$ python3 -q
>>> import numpy as np
>>> import numpy.linalg as la
>>> np.set_printoptions(precision=3, suppress=True, linewidth=160)
>>> def rd(a):
...     return np.round(a, 3) + 0
... 
>>> X = np.load("a.npy")
>>> print(X)
[[ 3  3  3  3  3  3]
 [ 3  6  6  6  6  6]
 [ 3  6  9  9  9  9]
 [ 3  6  9 12 12 12]
 [ 3  6  9 12 15 15]
 [ 3  6  9 12 15 18]]
>>> # equal to its transpose
>>> vals, V = la.eigh(X)
>>> x0 = np.array([-1, -2, 0, 3, -3, -1])
>>> print(rd(V * np.abs(vals) @ V.T))
[[ 3.  3.  3.  3.  3.  3.]
 [ 3.  6.  6.  6.  6.  6.]
 [ 3.  6.  9.  9.  9.  9.]
 [ 3.  6.  9. 12. 12. 12.]
 [ 3.  6.  9. 12. 15. 15.]
 [ 3.  6.  9. 12. 15. 18.]]
>>> print(np.abs(X).sum(axis=1).max(), rd(np.abs(vals).max()))
63 51.621
>>> U, s, Vh = la.svd(X, full_matrices=False)
>>> print(np.abs(U[:, 0]).round(6).argmax())
5
>>> print(U.shape, s.shape, Vh.shape)
(6, 6) (6,) (6, 6)
>>> print(rd(U.T @ X @ Vh.T))
[[51.621  0.     0.     0.     0.     0.   ]
 [ 0.     5.964  0.     0.     0.     0.   ]
 [ 0.     0.     2.324  0.     0.     0.   ]
 [ 0.     0.     0.     1.339  0.     0.   ]
 [ 0.     0.     0.     0.     0.957  0.   ]
 [ 0.     0.     0.     0.     0.     0.796]]
>>> print(rd(s / s[0]))
[1.    0.116 0.045 0.026 0.019 0.015]
>>> data = np.array([[3.0, 1.0, 0.0, 0.0, 0.0],
...     [0.0, 3.0, 1.0, 0.0, 0.0],
...     [0.0, 0.0, 3.0, 1.0, 0.0],
...     [0.0, 0.0, 0.0, 3.0, 1.0],
...     [0.0, 0.0, 0.0, 0.0, 3.0]])
>>> print(data)
[[3. 1. 0. 0. 0.]
 [0. 3. 1. 0. 0.]
 [0. 0. 3. 1. 0.]
 [0. 0. 0. 3. 1.]
 [0. 0. 0. 0. 3.]]
>>> # triangular, det is the product of the diagonal
>>> print(np.kron(np.eye(2, dtype=int), data))
[[3. 1. 0. 0. 0. 0. 0. 0. 0. 0.]
 [0. 3. 1. 0. 0. 0. 0. 0. 0. 0.]
 [0. 0. 3. 1. 0. 0. 0. 0. 0. 0.]
 [0. 0. 0. 3. 1. 0. 0. 0. 0. 0.]
 [0. 0. 0. 0. 3. 0. 0. 0. 0. 0.]
 [0. 0. 0. 0. 0. 3. 1. 0. 0. 0.]
 [0. 0. 0. 0. 0. 0. 3. 1. 0. 0.]
 [0. 0. 0. 0. 0. 0. 0. 3. 1. 0.]
 [0. 0. 0. 0. 0. 0. 0. 0. 3. 1.]
 [0. 0. 0. 0. 0. 0. 0. 0. 0. 3.]]
>>> print(rd(la.det(data[::-1])))
243.0
